% python3 -q
>>> import numpy as np
>>> from numpy import linalg as LA
>>> np.set_printoptions(precision=2, suppress=True, linewidth=200)
>>> W0 = np.array([[1, 3, 1, 1, 2, 2, 2],
...     [2, 1, 3, 1, 1, 2, 2],
...     [2, 2, 1, 3, 1, 1, 2],
...     [2, 2, 2, 1, 3, 1, 1],
...     [1, 2, 2, 2, 1, 3, 1],
...     [1, 1, 2, 2, 2, 1, 3],
...     [3, 1, 1, 2, 2, 2, 1]])
>>> print((W0 @ W0)[0])
[21 18 23 20 19 22 21]
>>> print(W0 @ (-1.0) ** np.arange(7))
[ 0.  4.  0.  4. -2.  4.  2.]
>>> print(np.allclose(W0 @ W0.T, W0.T @ W0))
True
>>> print(W0 @ np.ones(7))
[12. 12. 12. 12. 12. 12. 12.]
>>> mat = np.loadtxt("a.csv", delimiter=",")
>>> print(mat)
[[ 0.45  0.31  0.79 -0.22 -0.12]
 [ 0.31 -0.25  0.12  0.39 -0.64]
 [ 0.79  0.12 -0.42  0.09  0.62]
 [-0.22  0.39  0.09 -0.36  1.18]
 [-0.12 -0.64  0.62  1.18 -0.41]]
>>> print(np.round(np.poly(mat), 2) + 0)
[ 1.  1. -3. -1.  2.  0.]
>>> print(round(LA.det(2 * mat), 2), round(float(LA.det(mat)), 2))
-0.0 -0.0
>>> print(round(np.einsum("ij,ji->", mat, mat), 2))
7.0
>>> print(round(float(LA.eigvals(mat).sum().real), 2))
-1.0
>>> print(round(LA.det(mat.T), 2))
-0.0
>>> Uu, sigma, VT = LA.svd(mat)
>>> vecs = VT[:(sigma > 1e-8).sum()]
>>> rng = np.random.default_rng(581180)
>>> x = mat[3] + 3 * mat[4] + rng.integers(2) * np.eye(5)[2]
>>> print(x)
[-0.59 -1.52  1.94  3.17 -0.05]
>>> print(np.allclose(vecs.T @ vecs @ x, x))
True
>>> print(np.round(LA.norm(x - vecs.T @ vecs @ x), 2))
0.0
